% ipython --no-banner

In [1]: import numpy as np

In [2]: from numpy import linalg as LA

In [3]: np.set_printoptions(suppress=True, linewidth=120)

In [4]: A = np.array([[4, 0, 0, 0], [-5, 3, 0, 4], [0, 0, -2, 0], [-4, 5, 0, 5]])

In [5]: # 2 blocks once reordered

In [6]: ev, evecs = LA.eig(A)

In [7]: np.round(A @ evecs[:, 0] - ev[0] * evecs[:, 0], 2) + 0
Out[7]: array([0., 0., 0., 0.])

In [8]: Q, evecs = LA.qr(A[:, :2])[0], LA.qr(A[:, 2:])[0]

In [9]: sig = LA.svd(Q.T @ evecs, compute_uv=False)

In [10]: sig.round(2)
Out[10]: array([0.99, 0.  ])

In [11]: np.round(np.sort(LA.eigvals(A).real), 2)
Out[11]: array([-2.  , -0.58,  4.  ,  8.58])

In [12]: np.flatnonzero(LA.matrix_power((A != 0) + (A.T != 0) + np.eye(4), 4)[0])
Out[12]: array([0, 1, 3])

In [13]: (LA.matrix_power((A != 0) + (A.T != 0) + np.eye(4), 4) > 0).astype(int)
Out[13]: 
array([[1, 1, 0, 1],
       [1, 1, 0, 1],
       [0, 0, 1, 0],
       [1, 1, 0, 1]])

In [14]: mat = np.array([[1, 1], [3, 2]])

In [15]: blk = np.stack([mat, 4 * mat, mat[::-1]])

In [16]: blk.shape
Out[16]: (3, 2, 2)

In [17]: np.round(LA.det(blk), 2)
Out[17]: array([ -1., -16.,   1.])

In [18]: round(np.log10(LA.cond(mat)))
Out[18]: 1

In [19]: LA.matrix_rank(mat, rtol=0.1)
Out[19]: np.int64(1)

In [20]: [round(float(x), 2) for x in LA.svd(mat, compute_uv=False)[:3]]
Out[20]: [3.86, 0.26]

In [21]: LA.cond(mat) > 100
Out[21]: np.False_

In [22]: np.argsort(-LA.norm(mat, axis=0).round(6), kind="stable")[:3]
Out[22]: array([0, 1])

In [23]: data = np.load("test5.npy")

In [24]: data
Out[24]: 
array([[ 9, -5,  9, -7,  3],
       [-5,  3, -5,  5, -3],
       [ 9, -5,  9, -7,  3],
       [-7,  5, -7, 11, -9],
       [ 3, -3,  3, -9, 11]])

In [25]: left, sig, vt = LA.svd(data)

In [26]: evecs = vt[:(sig > 1e-8).sum()]

In [27]: rng = np.random.default_rng(465038)

In [28]: vec = data[0] + 2 * data[1] + rng.integers(2) * np.eye(5)[1]

In [29]: vec
Out[29]: array([-1.,  2., -1.,  3., -3.])

In [30]: LA.matrix_rank(np.vstack([data, vec]))
Out[30]: np.int64(4)

In [31]: left, sig, vt = LA.svd(data)

In [32]: np.argmax(sig[:-1] / (sig[1:] + 1e-6)) + 1
Out[32]: np.int64(3)

In [33]: sig.round(2) + 0
Out[33]: array([32.14, 10.17,  0.68,  0.  ,  0.  ])

In [34]: B = left[:, :3] @ np.diag(sig[:3]) @ vt[:3]

In [35]: round(float(LA.norm(data - B, 2)), 2), round(float(sig[3]), 2)
Out[35]: (0.0, 0.0)

In [36]: round(np.abs(data - B).max(), 2)
Out[36]: np.float64(0.0)

In [37]: LA.matrix_rank(data, rtol=0.05)
Out[37]: np.int64(2)

In [38]: B.round(2)
Out[38]: 
array([[ 9., -5.,  9., -7.,  3.],
       [-5.,  3., -5.,  5., -3.],
       [ 9., -5.,  9., -7.,  3.],
       [-7.,  5., -7., 11., -9.],
       [ 3., -3.,  3., -9., 11.]])

In [39]: J = np.loadtxt("w.csv", delimiter=",")

In [40]: J.round(2)
Out[40]: 
array([[ 1.48,  0.84, -0.13,  0.02,  0.19],
       [ 0.84,  0.48, -0.01,  0.08,  0.07],
       [-0.13, -0.01,  1.34,  0.76,  0.54],
       [ 0.02,  0.08,  0.76,  0.72, -0.14],
       [ 0.19,  0.07,  0.54, -0.14,  0.97]])

In [41]: # looks like rank 3

In [42]: r = LA.matrix_rank(J)

In [43]: r
Out[43]: np.int64(3)

In [44]: null = LA.svd(J)[2][r:].T

In [45]: np.round(J @ null, 2) + 0
Out[45]: 
array([[0., 0.],
       [0., 0.],
       [0., 0.],
       [0., 0.],
       [0., 0.]])

In [46]: np.round(null @ null.T, 2) + 0
Out[46]: 
array([[ 0.25, -0.43,  0.06, -0.03, -0.06],
       [-0.43,  0.75,  0.  , -0.08,  0.01],
       [ 0.06,  0.  ,  0.33, -0.39, -0.25],
       [-0.03, -0.08, -0.39,  0.48,  0.3 ],
       [-0.06,  0.01, -0.25,  0.3 ,  0.19]])

In [47]: [int(LA.matrix_rank(np.delete(J, i, axis=0))) for i in range(5)]
Out[47]: [3, 3, 3, 3, 3]

In [48]: [int(LA.matrix_rank(J[:i])) for i in range(1, len(J) + 1)]
Out[48]: [1, 2, 3, 3, 3]

In [49]: B = J / np.sqrt((J ** 2).mean(axis=1, keepdims=True))

In [50]: LA.matrix_rank(B) == LA.matrix_rank(J)
Out[50]: np.True_

In [51]: E = np.load("layer3.npy")

In [52]: E
Out[52]: 
array([[2, 0, 0, 0, 0],
       [0, 1, 0, 0, 0]])

In [53]: # columns 2 and 3 are equal

In [54]: blk = np.stack([E, -2 * E, E[::-1]])

In [55]: LA.matrix_rank(blk.reshape(3, -1))
Out[55]: np.int64(2)

In [56]: LA.matrix_rank(blk)
Out[56]: array([2, 2, 2])

In [57]: blk.shape
Out[57]: (3, 2, 5)

In [58]: (blk @ E.T).shape
Out[58]: (3, 2, 2)

In [59]: np.einsum("bij,cij->bc", blk, blk)
Out[59]: 
array([[  5, -10,   0],
       [-10,  20,   0],
       [  0,   0,   5]])

In [60]: np.round(LA.norm(blk, axis=(1, 2)), 2)
Out[60]: array([2.24, 4.47, 2.24])

In [61]: arr = np.array([[-6, -9, -4], [-9, -8, -15], [-4, -15, -2]])

In [62]: arr
Out[62]: 
array([[ -6,  -9,  -4],
       [ -9,  -8, -15],
       [ -4, -15,  -2]])

In [63]: B = LA.invert(arr)
---------------------------------------------------------------------------
AttributeError                            Traceback (most recent call last)
Cell In[63], line 1
----> 1 B = LA.invert(arr)

AttributeError: module 'numpy.linalg' has no attribute 'invert'

In [64]: B = LA.inv(arr)

In [65]: np.round(LA.inv(B), 2)
Out[65]: 
array([[ -6.,  -9.,  -4.],
       [ -9.,  -8., -15.],
       [ -4., -15.,  -2.]])

In [66]: np.round(LA.det(arr) * B, 2)
Out[66]: 
array([[-209.,   42.,  103.],
       [  42.,   -4.,  -54.],
       [ 103.,  -54.,  -33.]])

In [67]: np.allclose(B, arr.T)
Out[67]: False

In [68]: (np.abs(B) > 1e-9).astype(int)
Out[68]: 
array([[1, 1, 1],
       [1, 1, 1],
       [1, 1, 1]])

In [69]: F = np.loadtxt("run18.csv", delimiter=",")

In [70]: F
Out[70]: 
array([[  3.21,  -1.79,   5.25],
       [-15.  , -17.53, -14.53],
       [ -8.07, -16.41,  -7.73],
       [ -8.61, -10.48,  -7.36],
       [  6.15,  10.14,   9.85],
       [ -1.66,  -3.34,   0.36],
       [-11.68, -18.92, -11.55],
       [ -2.64, -12.34,  -1.92],
       [ -0.18,  -4.54,   1.6 ],
       [ -6.6 , -11.87,  -5.64],
       [ -2.86,  -3.53,  -0.82],
       [ -9.33, -11.5 ,  -8.2 ],
       [-17.05, -30.61, -18.44],
       [  1.48,   0.86,   3.99],
       [  1.35,  -6.19,   2.82],
       [ -7.26,  -9.8 ,  -5.96]])

In [71]: cen = F - F.mean(axis=0)

In [72]: evecs = LA.svd(cen)[2][:1]

In [73]: B = cen - cen @ evecs.T @ evecs

In [74]: np.round(np.cov(cen @ evecs.T, rowvar=False), 2)
Out[74]: np.float64(184.15)

In [75]: np.round((cen @ evecs.T).std(axis=0), 2)
Out[75]: array([13.14])

In [76]: LA.norm(B, axis=1).round(6).argmax()
Out[76]: np.int64(7)

In [77]: np.round(np.diag(evecs.T @ evecs), 2)
Out[77]: array([0.23, 0.46, 0.31])

In [78]: np.round(LA.norm(B) / LA.norm(cen), 2)
Out[78]: np.float64(0.18)

In [79]: LA.matrix_rank(F)
Out[79]: np.int64(3)

In [80]: np.round(F.mean(axis=0), 2)
Out[80]: array([-4.92, -9.24, -3.64])

In [81]: F.shape
Out[81]: (16, 3)

In [82]: np.count_nonzero(F)
Out[82]: np.int64(48)

In [83]: LA.rank(F)
---------------------------------------------------------------------------
AttributeError                            Traceback (most recent call last)
Cell In[83], line 1
----> 1 LA.rank(F)

AttributeError: module 'numpy.linalg' has no attribute 'rank'

In [84]: G = np.cov(F, rowvar=False)

In [85]: np.round(F.std(axis=0), 2)
Out[85]: array([6.41, 9.1 , 7.4 ])

In [86]: np.round(LA.eigvalsh(G)[::-1], 2) + 0
Out[86]: array([184.15,   6.47,   0.  ])

In [87]: G.round(2)
Out[87]: 
array([[43.81, 57.08, 50.46],
       [57.08, 88.39, 67.82],
       [50.46, 67.82, 58.42]])

In [88]: np.round(np.median(F, axis=0), 2)
Out[88]: array([ -4.73, -10.14,  -3.78])

In [89]: cen = (F - F.mean(axis=0)) / F.std(axis=0)

In [90]: cen.std(axis=0)
Out[90]: array([1., 1., 1.])

In [91]: b = LA.lstsq(np.delete(cen, 2, axis=1), cen[:, 2])[0]

In [92]: np.abs(b).argmax()
Out[92]: np.int64(0)

In [93]: b.round(2)
Out[93]: array([0.83, 0.18])

In [94]: M = np.loadtxt("arr.csv", delimiter=",")

In [95]: M
Out[95]: 
array([[-0.7,  0.7,  0.4, -0.5],
       [ 0.5, -1.1, -1. ,  0.1],
       [-1.1, -0.3,  1.7, -0.9],
       [ 1.4,  1.4,  0.4,  0. ],
       [-0.4,  0.8,  2.2,  1.6],
       [ 1.5,  0.2, -0.2,  1.3],
       [ 1.5,  0.8,  0.4, -0.1],
       [ 1.4,  1.1, -1.3, -2.1],
       [ 2.1,  0.9,  0.9, -1.8],
       [-0.3, -1.5, -0.1, -0.3],
       [ 1.5,  0.8,  0.1, -2.3],
       [-0.5, -2.7, -0.5, -0.3],
       [ 1.3, -0.2, -0.8,  0.3],
       [ 1.6,  1. , -0.8, -0.5],
       [-0.1, -0.1, -0.1, -2. ],
       [ 0.9, -0.2, -1.2,  0.1],
       [ 1.3,  0.3,  0.6,  1.5],
       [ 0.1, -0.7, -0.7, -0.7],
       [-1. ,  1.9, -1. , -1.4],
       [ 1.9,  0.1, -0.1,  0.7],
       [ 0.9, -0.8, -1.2,  1. ],
       [-0.4, -0.2, -0.1,  0.3],
       [-0.5, -1.5, -0.2, -0.6],
       [ 0.3,  0.1,  1.4,  0.6],
       [-0.2, -0.9,  0.9,  1.1]])

In [96]: proj = M @ LA.solve(M.T @ M, M.T)

In [97]: np.allclose(proj @ proj, proj)
Out[97]: True

In [98]: np.round(LA.eigvalsh(proj), 2) + 0
Out[98]: array([0., 0., 0., 0., 0., 0., 0., 0., 0., 0., 0., 0., 0., 0., 0., 0., 0., 0., 0., 0., 0., 1., 1., 1., 1.])

In [99]: np.round(np.trace(proj), 2)
Out[99]: np.float64(4.0)

In [100]: LA.matrix_rank(np.eye(25) - proj)
Out[100]: np.int64(21)

In [101]: np.round(np.diag(proj), 2)
Out[101]: 
array([0.06, 0.1 , 0.25, 0.12, 0.28, 0.14, 0.1 , 0.24, 0.37, 0.11, 0.27, 0.31, 0.09, 0.12, 0.15, 0.09, 0.15, 0.05,
       0.38, 0.15, 0.16, 0.01, 0.12, 0.11, 0.1 ])
